% python3 -q
>>> import numpy as np
>>> from numpy import linalg as LA
>>> np.set_printoptions(suppress=True, linewidth=160)
>>> rd = lambda a: np.round(a, 3) + 0
>>> arr = np.loadtxt("dump.csv", delimiter=",")
>>> arr
array([[ 0.115, -0.1  ,  0.7  ,  0.5  ,  1.1  ,  0.4  , -0.8  ,  1.5  ],
       [-0.126,  0.1  , -2.3  ,  0.   ,  0.6  , -0.5  ,  0.4  , -0.4  ],
       [-0.753,  0.7  , -0.5  , -1.2  , -1.2  ,  0.5  ,  0.1  , -0.3  ],
       [-1.164,  0.8  ,  0.9  ,  0.9  ,  0.9  , -1.5  ,  0.8  ,  0.4  ],
       [-0.804,  0.8  , -0.4  ,  0.2  ,  1.   ,  0.   ,  1.4  ,  0.5  ],
       [ 0.221, -0.4  ,  0.5  , -0.1  ,  0.2  ,  0.3  , -2.   , -0.4  ],
       [-0.697,  0.6  , -1.4  , -0.9  ,  0.   ,  0.4  , -1.7  ,  2.3  ],
       [ 1.661, -1.7  , -0.5  ,  3.6  ,  0.4  ,  1.8  ,  0.7  , -0.7  ],
       [-0.67 ,  0.6  ,  0.8  ,  0.2  , -0.5  ,  0.3  , -1.2  ,  0.2  ],
       [ 1.598, -1.4  , -0.6  ,  2.8  , -1.6  ,  1.1  , -0.4  ,  0.2  ],
       [-0.303,  0.3  , -0.7  , -0.3  , -2.   ,  0.8  , -0.6  ,  0.6  ],
       [ 1.114, -1.   , -0.6  , -0.6  ,  0.8  ,  0.7  , -1.6  ,  0.7  ],
       [-0.964,  1.   , -0.1  ,  0.5  , -1.4  ,  0.8  , -0.8  ,  2.   ],
       [-0.958,  1.2  ,  1.5  , -1.4  ,  1.4  , -0.3  ,  0.5  , -0.1  ]])
>>> P = arr @ LA.solve(arr.T @ arr, arr.T)
>>> np.allclose(P @ P, P)
True
>>> rd(P @ arr[:, 5])
array([ 0.4, -0.5,  0.5, -1.5,  0. ,  0.3,  0.4,  1.8,  0.3,  1.1,  0.8,  0.7,  0.8, -0.3])
>>> m1 = np.loadtxt("case11.csv", delimiter=",")
>>> m1
array([[ 8., -5., -4.],
       [ 0.,  3., -1.],
       [ 0.,  1.,  2.]])
>>> blk = np.stack([m1, 5 * m1, m1[::-1]])
>>> rd(LA.det(blk))
array([  56., 7000.,  -56.])
>>> LA.matrix_rank(blk)
array([3, 3, 3])
>>> rd(LA.norm(blk, axis=(1, 2)))
array([10.954, 54.772, 10.954])
>>> W = np.array([[-2, 0, -2, -1], [2, 2, 0, 2], [2, 1, -2, -1]])
>>> c = np.array([1, -2, -2, 1])
>>> act = np.maximum(m1 @ W + c, 0)
>>> act
array([[0., 0., 0., 0.],
       [5., 3., 0., 8.],
       [7., 2., 0., 1.]])
>>> (act > 0).astype(int)
array([[0, 0, 0, 0],
       [1, 1, 0, 1],
       [1, 1, 0, 1]])
>>> basis = np.array([[3, 4], [-2, -1], [-2, 5], [4, -2]])
>>> act @ basis
array([[ 0.,  0.],
       [41.,  1.],
       [21., 24.]])
>>> (act @ basis).round(6).argmax(axis=1)
array([0, 0, 1])
>>> LA.lstsq(act[:-1].T, act[-1])[2]
np.int32(1)
>>> rd(act @ LA.pinv(act) @ act)
array([[0., 0., 0., 0.],
       [5., 3., 0., 8.],
       [7., 2., 0., 1.]])
>>> np.unique(act.round(6), axis=0).shape
(3, 4)
>>> np.abs(np.diag(LA.qr(act)[1])) > 1e-9
array([ True,  True, False])
>>> np.allclose(act[:-1].T @ LA.lstsq(act[:-1].T, act[-1])[0], act[-1])
False
>>> try:
...     LA.inv(act)
... except LA.LinAlgError as e:
...     print(repr(e))
... 
LinAlgError('Last 2 dimensions of the array must be square')
>>> rd(np.trace(LA.pinv(act) @ act))
np.float64(2.0)
>>> r0, r1 = m1[0], m1[2]
>>> r0 @ r1
np.float64(-13.0)
>>> p = (r0 @ r1) / (r0 @ r0) * r0
>>> LA.matrix_rank(np.outer(r0, r1))
np.int64(1)
>>> rd((r1 - p) @ r0)
np.float64(0.0)
>>> rd(p)
array([-0.99 ,  0.619,  0.495])
>>> rd(LA.det(m1[::-1]))
np.float64(-56.0)
>>> np.poly(m1)
array([  1., -13.,  47., -56.])
>>> np.einsum("ij,ji->", m1, m1)
np.float64(75.0)
>>> rd(LA.det(2 * m1)), rd(LA.det(m1))
(np.float64(448.0), np.float64(56.0))
>>> np.kron(np.eye(2, dtype=int), m1)
array([[ 8., -5., -4.,  0., -0., -0.],
       [ 0.,  3., -1.,  0.,  0., -0.],
       [ 0.,  1.,  2.,  0.,  0.,  0.],
       [ 0., -0., -0.,  8., -5., -4.],
       [ 0.,  0., -0.,  0.,  3., -1.],
       [ 0.,  0.,  0.,  0.,  1.,  2.]])
>>> W0 = np.loadtxt("run2.csv", delimiter=",")
>>> W0
array([[ 0.,  0.,  0.,  1.,  2., -1.,  0., -1., -1.,  0.],
       [ 0.,  0.,  0.,  1.,  2., -2.,  2.,  1.,  2.,  0.],
       [ 0.,  0.,  0.,  0.,  0.,  2.,  2.,  0.,  2., -2.],
       [ 1.,  1.,  0.,  0.,  0.,  0.,  0.,  0.,  0.,  0.],
       [ 2.,  2.,  0.,  0.,  0.,  0.,  0.,  0.,  0.,  0.],
       [-1., -2.,  2.,  0.,  0.,  0.,  0.,  0.,  0.,  0.],
       [ 0.,  2.,  2.,  0.,  0.,  0.,  0.,  0.,  0.,  0.],
       [-1.,  1.,  0.,  0.,  0.,  0.,  0.,  0.,  0.,  0.],
       [-1.,  2.,  2.,  0.,  0.,  0.,  0.,  0.,  0.,  0.],
       [ 0.,  0., -2.,  0.,  0.,  0.,  0.,  0.,  0.,  0.]])
>>> W = np.array([[3, 4, 9, 1, 8, 2],
...     [1, 4, 1, 1, 8, 6],
...     [7, 5, 5, 7, 6, 0],
...     [5, 0, 7, 2, 8, 6],
...     [7, 2, 4, 4, 7, 3],
...     [8, 3, 6, 8, 7, 2],
...     [1, 9, 6, 9, 1, 7],
...     [3, 3, 8, 3, 2, 9],
...     [4, 4, 0, 0, 9, 9],
...     [7, 2, 4, 2, 9, 5]])
>>> c = np.array([3, -5, -2, 1, 2, -2])
>>> act = np.maximum(W0 @ W + c, 0)
>>> (act > 0).mean(axis=0)
array([0.9, 0.6, 0.6, 0.8, 0.8, 0.7])
>>> basis = np.array([[0, 0, 0], [1, 1, 2], [1, 3, 3], [2, 1, 2], [0, 1, 2], [1, 1, 2]])
>>> act @ basis
array([[  0.,   6.,  12.],
       [122., 180., 297.],
       [123., 138., 234.],
       [ 23.,  54.,  84.],
       [ 53., 118., 182.],
       [ 24.,  12.,  24.],
       [ 67., 100., 170.],
       [  4.,   5.,  10.],
       [ 50.,  58., 113.],
       [  0.,   0.,   0.]])
>>> W @ basis
array([[17, 42, 57],
       [13, 22, 41],
       [24, 33, 51],
       [17, 37, 53],
       [17, 28, 44],
       [27, 38, 58],
       [40, 44, 70],
       [26, 41, 58],
       [13, 22, 44],
       [15, 30, 48]])
